>>> import numpy as np
>>> np.set_printoptions(precision=2, suppress=True, linewidth=200, sign=" ")
>>> q, _ = np.linalg.qr(np.array([[-1.2, 0.6, -0.4, 1.3],
...     [0.5, -0.2, -0.9, -1.0],
...     [-0.2, 1.7, 0.3, 0.5],
...     [1.4, 0.3, 0.4, -0.8]]))
>>> m1 = -3 * q
>>> m1
array([[ 1.87, -0.6 ,  0.91, -2.07],
       [-0.78,  0.17,  2.85,  0.49],
       [ 0.31, -2.77,  0.06,  1.11],
       [-2.19, -0.97, -0.23, -1.8 ]])
>>> A2 = np.linalg.inv(m1)
>>> np.round(m1 @ A2, 2) + 0
array([[ 1.,  0.,  0.,  0.],
       [ 0.,  1.,  0.,  0.],
       [ 0.,  0.,  1.,  0.],
       [ 0.,  0.,  0.,  1.]])
>>> round(np.linalg.slogdet(m1)[0], 2)
np.float64(-1.0)
>>> print((np.abs(A2) > 1e-9).astype(int))
[[ 1  1  1  1]
 [ 1  1  1  1]
 [ 1  1  1  1]
 [ 1  1  1  1]]
>>> np.round(np.linalg.det(m1) * np.linalg.det(A2), 2)
np.float64(1.0)
>>> def softmax(z):
...     e = np.exp(z - z.max(axis=-1, keepdims=True))
...     return e / e.sum(axis=-1, keepdims=True)
... 
>>> softmax(m1[2])
array([ 0.25,  0.01,  0.19,  0.55])
>>> softmax(m1).sum(axis=1)
array([ 1.,  1.,  1.,  1.])
>>> softmax(m1[2] + 3)
array([ 0.25,  0.01,  0.19,  0.55])
>>> np.round(softmax(10 * m1[2]), 2) + 0
array([ 0.,  0.,  0.,  1.])
>>> S = m1 @ m1.T / np.sqrt(4)
>>> softmax(S).round(6).argmax(axis=1)
array([ 0,  1,  2,  3])
>>> print(softmax(S + np.triu(np.full(S.shape, -np.inf), 1)))
[[ 1.    0.    0.    0.  ]
 [ 0.01  0.99  0.    0.  ]
 [ 0.01  0.01  0.98  0.  ]
 [ 0.01  0.01  0.01  0.97]]
>>> softmax(S)[2] @ m1
array([ 0.29, -2.7 ,  0.09,  1.04])
>>> np.round(m1.T @ m1, 2) + 0
array([[ 9.,  0.,  0.,  0.],
       [ 0.,  9.,  0.,  0.],
       [ 0.,  0.,  9.,  0.],
       [ 0.,  0.,  0.,  9.]])
>>> rng = np.random.default_rng(77)
>>> labels = rng.permutation(4)
>>> A2 = m1[:, labels] * rng.choice([-1, 1], 4)
>>> A2
array([[ 1.87, -2.07, -0.91, -0.6 ],
       [-0.78,  0.49, -2.85,  0.17],
       [ 0.31,  1.11, -0.06, -2.77],
       [-2.19, -1.8 ,  0.23, -0.97]])
>>> Uu, _, VT = np.linalg.svd(m1.T @ A2)
>>> print(np.round(Uu @ VT, 2) + 0)
[[ 1.  0.  0.  0.]
 [ 0.  0.  0.  1.]
 [ 0.  0. -1.  0.]
 [ 0.  1.  0.  0.]]
>>> np.round(np.linalg.lstsq(m1, A2)[0], 2) + 0
array([[ 1.,  0.,  0.,  0.],
       [ 0.,  0.,  0.,  1.],
       [ 0.,  0., -1.,  0.],
       [ 0.,  1.,  0.,  0.]])
